% ipython --no-banner

In [1]: import numpy as np

In [2]: np.set_printoptions(precision=2, suppress=True, linewidth=100)

In [3]: m1 = np.load("x.npy")

In [4]: m1.round(2) + 0
Out[4]: 
array([[  0.  ,  -4.35,  -2.22,   0.06,   0.73,  -0.53,   0.44,  -6.11,   3.15,  -1.16,  -2.86,
          2.72,   0.22],
       [  0.85,  -5.44,   1.38,  -2.47,   0.1 ,  -0.29,  -0.53,  -5.62,   0.31,  -0.45,  10.31,
         -8.6 ,  -0.59],
       [  0.69,   4.08,   1.66, -10.22,   1.1 ,  -0.3 ,   0.49,  -1.23,   1.64,   0.51, -20.41,
         15.91,  -1.03],
       [  3.34,  -5.03,   2.84,   4.48,   0.09,  -0.29,   0.28,  -4.41,   0.39,   0.06,   8.4 ,
         17.78,  -0.02],
       [  1.69,  18.27,   1.69,  -1.97,  -0.14,   0.21,  -0.47,  11.92,   2.94,   1.15,  19.13,
         -0.09,   0.9 ],
       [  2.36,  -2.11,   0.18,  -2.35,  -1.12,  -0.04,  -0.56, -12.15,   1.74,  -0.3 , -13.65,
         -9.42,  -0.17],
       [ -1.89,  -2.68,   1.41,   6.05,   0.46,  -0.26,  -0.19,   4.59,  -0.64,  -0.16,  22.75,
         17.39,  -2.44],
       [ -2.35,  -6.14,  -1.58,  -3.11,   0.75,   0.36,  -0.01,  -0.99,   1.5 ,  -2.13,  -4.98,
          1.76,   0.33],
       [ -3.93,   8.86,   2.2 ,  -1.1 ,   0.38,  -0.07,  -0.08,  -4.77,  -0.1 ,  -1.43,   9.99,
         16.09,   0.21],
       [  7.03,   6.53,  -2.23,  -0.38,   0.36,  -0.41,   0.15,  -2.91,  -1.74,  -1.16, -23.67,
         11.56,   0.57],
       [ -1.12, -13.74,  -0.57,   4.76,  -0.59,   0.6 ,  -0.34,   0.04,  -0.11,   1.59,   3.08,
         -7.73,  -0.35],
       [  2.95,   5.39,  -3.55,   2.53,   0.63,  -0.18,   0.39,   1.76,  -2.73,  -0.84,   9.51,
        -11.41,  -0.22],
       [  9.76,  -5.9 ,   0.  ,   2.89,  -0.27,  -0.12,  -0.43, -13.14,  -0.49,  -1.48,  -4.4 ,
         -7.49,   0.7 ],
       [ -0.96,   2.29,  -0.17,   4.75,   0.73,   0.08,   0.54,   5.96,   1.8 ,   0.42,  -7.23,
        -14.13,   1.33],
       [ -0.61,  13.94,   0.17,   6.93,  -0.07,   0.22,   0.6 ,   5.92,  -2.43,   1.04,  15.69,
         12.87,   0.43],
       [  7.75,  -1.7 ,  -0.61,  -2.88,  -0.37,   0.09,   0.91,   9.89,   0.79,  -1.5 , -28.13,
          7.46,   1.73],
       [  5.25,   4.94,  -5.73,  -3.71,  -0.65,  -0.11,   0.28,   5.58,   1.21,  -0.26,   6.47,
         -2.92,  -0.05],
       [  2.48, -10.64,   1.55,   5.23,  -1.16,   0.39,  -0.2 ,  -3.6 ,  -1.43,  -1.4 ,   5.26,
          7.94,  -0.37],
       [  4.48,  -6.91,   0.82, -12.01,   0.26,  -0.17,  -0.24,  -7.39,   1.87,  -0.52, -37.05,
          7.9 ,   1.1 ],
       [ -3.66,  24.42,  -4.73,   5.44,   0.28,   0.1 ,   0.32,   2.41,   0.66,   1.4 ,  15.38,
          6.16,   1.31],
       [ -0.56,  -8.97,  -0.81,  -3.93,   0.98,   0.06,  -0.3 ,  -3.81,   0.42,  -1.23,  17.4 ,
         -6.84,   0.59],
       [  1.65,   4.87,  -1.36,  -5.72,  -0.49,   0.17,   0.27,  -2.13,   0.39,  -0.25, -10.91,
         29.41,  -0.46],
       [  3.09,   1.44,  -0.6 , -10.68,  -0.19,   0.11,  -0.48,  -0.02,  -0.91,  -1.31,  21.56,
         10.  ,   0.11],
       [  3.64,   7.43,   0.56,  -3.33,   0.11,   0.02,   0.34, -10.17,   1.26,  -2.89,  -6.11,
         -0.76,  -0.72],
       [ -1.83,  -3.43,  -0.56,   1.41,  -0.54,  -0.24,   0.16,  -6.25,  -2.36,  -1.82, -16.19,
         -6.28,   0.07],
       [  3.86,  -6.25,  -4.28,   9.78,   0.19,  -0.2 ,   0.21,   0.06,   2.  ,  -0.6 ,  -1.73,
         18.35,  -0.3 ],
       [ -1.7 ,  -8.1 ,  -0.78,  -4.46,  -1.13,  -0.51,  -0.34,   5.78,  -0.68,   0.9 , -23.31,
         -2.66,   0.41],
       [ -3.91,   6.19,   1.79,  -5.23,  -0.16,  -0.34,  -0.35,  16.18,   0.09,   0.18,   7.95,
        -12.66,  -0.08],
       [ -3.39, -11.11,   1.15,  -2.45,   0.48,  -0.05,   0.76,   5.5 ,  -3.42,   0.14,  29.08,
         -5.52,   1.77],
       [ -0.29,   1.64,  -5.51,  -7.46,  -0.56,  -0.35,   0.43,  -0.91,   0.95,  -0.91, -17.08,
        -15.04,   1.15],
       [  9.87,   1.83,  -2.6 ,  -1.43,  -0.89,   0.38,  -0.78,   6.01,   1.61,   0.37,  -0.64,
         21.9 ,  -0.35],
       [  2.03,  -0.35,   2.18,   3.32,   0.32,  -0.14,   0.3 ,   9.93,  -1.19,   0.93,  20.21,
         -3.02,   0.79],
       [ -0.7 ,   5.48,   1.32,  -9.59,  -1.23,   0.19,   0.49,  -6.18,   1.26,   0.64,  -5.23,
          9.61,  -1.24],
       [ -3.04,   6.16,   0.9 ,  -0.04,  -0.3 ,  -0.14,   0.51,  -1.47,  -0.29,   1.53,  17.34,
         11.46,  -0.55],
       [  1.15, -11.72,  -5.41,   5.69,  -0.91,  -0.36,  -0.34,   2.9 ,   0.47,   1.02,   6.82,
        -30.19,   0.53],
       [ -2.57,  13.52,  -0.1 ,   1.85,   0.14,   0.06,   0.37,  -0.43,   2.07,   1.38, -18.08,
         -9.82,  -0.57],
       [ -0.02,  -0.25,   2.28,   0.07,   0.66,   0.02,  -0.1 ,  -3.83,   3.04,   0.26,  -9.11,
         16.28,   0.33],
       [ -1.46,   9.7 ,   1.02,  -4.67,   0.14,   0.19,  -0.01,   8.6 ,   0.45,   1.02,   9.41,
         -0.4 ,   0.13],
       [  2.76,  -1.06,   1.42,  -4.6 ,   0.25,  -0.06,  -0.24,   2.06,   0.97,   0.57,   5.23,
         17.9 ,   0.66],
       [ -5.29,   0.56,  -0.1 ,   0.94,  -0.32,  -0.1 ,  -0.26,   7.22,  -1.67,   0.64,  -8.92,
        -15.42,  -1.78],
       [ -1.02,  25.58,  -3.85,   7.43,   0.54,   0.1 ,  -0.33,  -0.54,   2.49,  -0.91,  13.88,
         18.33,   0.05],
       [  1.05,  -6.92,  -1.31,  -2.49,   0.  ,  -0.17,   0.02, -12.33,   0.68,  -0.97,   1.92,
         -7.44,  -0.17]])

In [5]: vec = np.array([3, 1, 1, 2, 0, 1, 2, 2, 3, 1, 2, 0, 1])

In [6]: rhs = m1 @ vec

In [7]: np.round(np.linalg.solve(m1.T @ m1, m1.T @ rhs), 2) + 0
Out[7]: array([3., 1., 1., 2., 0., 1., 2., 2., 3., 1., 2., 0., 1.])

In [8]: rng = np.random.default_rng(20)

In [9]: rhs = rhs + 0.05 * rng.normal(size=42)

In [10]: rhs
Out[10]: 
array([ -15.54,    1.51,  -50.74,   26.27,   93.33,  -47.59,   54.64,  -29.92,    5.71,  -34.38,
         -1.11,   29.66,   -9.18,   14.45,   64.88,  -16.84,   35.42,    6.09, -100.05,   60.64,
          7.88,  -27.86,   27.  ,  -19.45,  -60.14,   22.48,  -59.98,   33.33,   37.25,  -52.12,
         40.38,   73.44,  -32.95,   30.46,   19.07,  -19.74,  -14.23,   35.67,   17.61,  -23.86,
         66.27,  -30.05])

In [11]: beta, *_ = np.linalg.lstsq(m1, rhs)

In [12]: [round(float(np.linalg.norm(np.linalg.solve(m1.T @ m1 + lam * np.eye(13), m1.T @ rhs))), 2) for lam in (0, 1, 10, 100)]
Out[12]: [6.25, 6.06, 5.55, 4.39]

In [13]: beta.round()
Out[13]: array([ 3.,  1.,  1.,  2.,  0.,  1.,  2.,  2.,  3.,  1.,  2., -0.,  1.])
